$ python -q
>>> import numpy as np
>>> import numpy.linalg as la
>>> np.set_printoptions(precision=1, suppress=True, linewidth=200)
>>> data = np.loadtxt("x.csv", delimiter=",")
>>> print(data)
[[0. 2. 1. 2.]
 [0. 0. 0. 0.]
 [0. 0. 0. 0.]
 [0. 0. 0. 0.]]
>>> la.lstsq(data[:-1].T, data[-1])[2]
np.int32(1)
>>> round(np.trace(la.pinv(data) @ data), 1)
np.float64(1.0)
>>> data @ la.pinv(data) @ data
array([[0., 2., 1., 2.],
       [0., 0., 0., 0.],
       [0., 0., 0., 0.],
       [0., 0., 0., 0.]])
>>> left, sigma, VT = la.svd(data)
>>> V = VT[:(sigma > 1e-8).sum()]
>>> rng = np.random.default_rng(947979)
>>> vec = data[2] + -3 * data[1] + rng.integers(2) * np.eye(4)[1]
>>> print(vec)
[0. 0. 0. 0.]
>>> np.round(la.norm(vec - V.T @ V @ vec), 1)
np.float64(0.0)
>>> la.matrix_rank(np.vstack([data, vec]))
np.int64(1)
>>> V.T @ V
array([[0. , 0. , 0. , 0. ],
       [0. , 0.4, 0.2, 0.4],
       [0. , 0.2, 0.1, 0.2],
       [0. , 0.4, 0.2, 0.4]])
>>> rk = la.matrix_rank(data)
>>> rk
np.int64(1)
>>> N = la.svd(data)[2][rk:].T
>>> np.round(data @ N, 1) + 0
array([[0., 0., 0.],
       [0., 0., 0.],
       [0., 0., 0.],
       [0., 0., 0.]])
>>> [int(la.matrix_rank(data[:i])) for i in range(1, len(data) + 1)]
[1, 1, 1, 1]
>>> print(np.allclose(data @ N, 0))
True
>>> [int(la.matrix_rank(data[:, :j + 1])) for j in range(4)]
[0, 1, 1, 1]
>>> print(N.shape)
(4, 3)
>>> la.matrix_rank(data.T @ data), la.matrix_rank(data @ data.T)
(np.int64(1), np.int64(1))
>>> z = rng.permutation(4)
>>> z
array([0, 3, 2, 1])
>>> B = data[z][:, z]
>>> np.diag(B)
array([0., 0., 0., 0.])
>>> np.sort(np.abs(la.eigvals(B)))
array([0., 0., 0., 0.])
>>> A = np.loadtxt("w.csv", delimiter=",")
>>> A
array([[-6.,  0., -7.,  1.],
       [-1.,  5., -2.,  6.],
       [-4.,  2., -5.,  3.],
       [-7., -1., -8.,  0.]])
>>> rk = la.matrix_rank(A)
>>> rk
np.int64(2)
>>> N = la.svd(A)[2][rk:].T
>>> [int(la.matrix_rank(A[:, :j + 1])) for j in range(4)]
[1, 2, 2, 2]
>>> [int(la.matrix_rank(A[:i])) for i in range(1, len(A) + 1)]
[1, 2, 2, 2]
>>> np.allclose(A @ N, 0)
True
>>> [int(la.matrix_rank(np.delete(A, i, axis=0))) for i in range(4)]
[2, 2, 2, 2]
>>> np.round(A @ N, 1) + 0
array([[0., 0.],
       [0., 0.],
       [0., 0.],
       [0., 0.]])
>>> print(np.round(N @ N.T, 1) + 0)
[[ 0.6 -0.1 -0.5  0. ]
 [-0.1  0.6  0.  -0.5]
 [-0.5  0.   0.4  0.1]
 [ 0.  -0.5  0.1  0.4]]
>>> N.shape
(4, 2)
